In [1]: import numpy as np

In [2]: np.set_printoptions(suppress=True, linewidth=100)

In [3]: M2 = np.array([[1, 1], [1, -1]])

In [4]: rng = np.random.default_rng(75179)

In [5]: X = np.kron(M2, np.kron(M2, M2))[rng.permutation(8)][:3]

In [6]: X
Out[6]: 
array([[ 1,  1, -1, -1,  1,  1, -1, -1],
       [ 1, -1, -1,  1, -1,  1,  1, -1],
       [ 1,  1,  1,  1,  1,  1,  1,  1]])

In [7]: X - X[0]
Out[7]: 
array([[ 0,  0,  0,  0,  0,  0,  0,  0],
       [ 0, -2,  0,  2, -2,  0,  2,  0],
       [ 0,  0,  2,  2,  0,  0,  2,  2]])

In [8]: X.sum(axis=0)
Out[8]: array([ 3,  1, -1,  1,  1,  3,  1, -1])

In [9]: np.unravel_index(np.abs(X).argmax(), X.shape)
Out[9]: (np.int64(0), np.int64(0))

In [10]: X.sum(axis=1)
Out[10]: array([0, 0, 8])

In [11]: cov = X.T @ X

In [12]: np.linalg.matrix_rank(cov)
Out[12]: np.int64(3)

In [13]: np.round(np.linalg.eigvalsh(cov)[::-1], 2) + 0
Out[13]: array([8., 8., 8., 0., 0., 0., 0., 0.])

In [14]: (X @ X.T).shape
Out[14]: (3, 3)

In [15]: m1 = np.load("m.npy")

In [16]: m1
Out[16]: 
array([[1.  , 0.2 , 0.04],
       [0.2 , 1.  , 0.2 ],
       [0.04, 0.2 , 1.  ]])

In [17]: x = np.ones(3)

In [18]: for _ in range(6):
    ...:     x = m1 @ x
    ...:     x /= np.linalg.norm(x)
    ...:     print(round(x @ m1 @ x, 2))
    ...: 
1.3
1.3
1.3
1.3
1.3
1.3

In [19]: print(round(np.linalg.eigvalsh(m1)[-1], 2))
1.3

In [20]: x.round(2)
Out[20]: array([0.52, 0.68, 0.52])

In [21]: W1 = np.array([[1, 3], [0, 2], [3, 1]])

In [22]: beta = np.array([3, 2])

In [23]: H = np.maximum(m1 @ W1 + beta, 0)

In [24]: np.linalg.matrix_rank(H)
Out[24]: np.int64(2)

In [25]: W2 = np.array([[2, 1, 2], [0, 1, 0]])

In [26]: np.round(H @ W2, 2)
Out[26]: 
array([[ 8.24,  9.56,  8.24],
       [ 7.6 ,  8.6 ,  7.6 ],
       [12.08,  9.56, 12.08]])

In [27]: print(W1 @ W2)
[[2 4 2]
 [0 2 0]
 [6 4 6]]
